>>> import numpy as np
>>> np.set_printoptions(precision=1, suppress=True, linewidth=200)
>>> def tidy(a):
...     return np.round(a, 1) + 0
... 
>>> F = np.array([[-1, 3, -1],
...     [0, 2, 2],
...     [3, 1, 3],
...     [5, 1, 2],
...     [8, 1, 5],
...     [6, 3, 4],
...     [7, 0, 4],
...     [4, 2, 7],
...     [3, 4, 4],
...     [5, 6, 7],
...     [7, 8, 9],
...     [8, 7, 12],
...     [6, 7, 12],
...     [6, 8, 15],
...     [9, 10, 18],
...     [6, 13, 15]])
>>> Xc = F - F.mean(axis=0)
>>> U, sig, Vt = np.linalg.svd(Xc, full_matrices=False)
>>> np.linalg.matrix_rank(Xc)
np.int64(3)
>>> np.abs(U[:, 0]).argmax()
np.int64(14)
>>> np.searchsorted(np.cumsum(sig ** 2) / (sig ** 2).sum(), 0.9) + 1
np.int64(2)
>>> tidy(sig)
array([26.1,  9.4,  4.6])
>>> Xc.mean(axis=0)
array([0., 0., 0.])
>>> (np.sign(U[:, 0]) == np.sign(U[0, 0])).astype(int)
array([1, 1, 1, 1, 1, 1, 1, 1, 1, 0, 0, 0, 0, 0, 0, 0])
>>> dist = np.linalg.norm(F[:, None] - F[None], axis=-1)
>>> np.linalg.matrix_rank(dist ** 2)
np.int64(5)
>>> (dist + 1e9 * np.eye(16)).round(6).argmin(axis=1)
array([ 1,  0,  3,  2,  6,  3,  4,  5,  2, 10, 11, 12, 11, 12, 13, 13])
>>> np.unravel_index(dist.round(6).argmax(), dist.shape)
(np.int64(0), np.int64(14))
>>> dist.mean(axis=1).argmax()
np.int64(14)
>>> dist[4].round(6).argsort(kind="stable")[:4]
array([4, 6, 5, 3])
>>> dist.shape
(16, 16)
>>> tidy(dist[:5, :5])
array([[ 0. ,  3.3,  6. ,  7. , 11. ],
       [ 3.3,  0. ,  3.3,  5.1,  8.6],
       [ 6. ,  3.3,  0. ,  2.2,  5.4],
       [ 7. ,  5.1,  2.2,  0. ,  4.2],
       [11. ,  8.6,  5.4,  4.2,  0. ]])
>>> proj = F @ np.linalg.solve(F.T @ F, F.T)
>>> tidy(np.diag(proj))
array([0.2, 0. , 0. , 0.2, 0.3, 0.2, 0.3, 0.1, 0.1, 0.1, 0.2, 0.1, 0.1, 0.3, 0.3, 0.4])
>>> np.linalg.matrix_rank(np.eye(16) - proj)
np.int64(13)
>>> np.trace(proj)
np.float64(3.0)
>>> ang = np.radians(30)
>>> r_ = np.eye(3)
>>> r_[2, 2] = r_[1, 1] = np.cos(ang)
>>> r_[2, 1], r_[1, 2] = -np.sin(ang), np.sin(ang)
>>> tidy(r_)
array([[ 1. ,  0. ,  0. ],
       [ 0. ,  0.9,  0.5],
       [ 0. , -0.5,  0.9]])
>>> M2 = F @ r_.T
>>> tidy(np.linalg.det(r_)), tidy(np.trace(r_))
(np.float64(1.0), np.float64(2.7))
>>> cov = np.cov(F, rowvar=False)
>>> tidy(cov)
array([[ 7.7,  4.1, 10.4],
       [ 4.1, 14.3, 18. ],
       [10.4, 18. , 30.8]])
>>> tidy(np.polyfit(F[:, 1], F[:, 0], 1))
array([0.3, 3.8])
>>> E = np.load("m.npy")
>>> E
array([[-0.8, -4.9],
       [-4.9,  0.8]])
>>> tidy(E.T @ E)
array([[24.7,  0. ],
       [ 0. , 24.7]])
>>> tidy(np.linalg.norm(E, axis=0))
array([5., 5.])
>>> tidy(np.linalg.svd(E, compute_uv=False))
array([5., 5.])
>>> K = np.array([[2, -2, 2, 0], [-1, -1, -2, -2], [2, -2, -2, 1]])
>>> K[1] = K[2]
>>> K
array([[ 2, -2,  2,  0],
       [ 2, -2, -2,  1],
       [ 2, -2, -2,  1]])
>>> f, g = K[1], K[0]
>>> f @ g
np.int64(4)
>>> pr = (f @ g) / (f @ f) * f
>>> tidy(np.linalg.norm(f + g) ** 2 + np.linalg.norm(f - g) ** 2)
np.float64(50.0)
>>> np.linalg.matrix_rank(np.outer(f, g))
np.int64(1)
>>> tidy(g - pr)
array([ 1.4, -1.4,  2.6, -0.3])
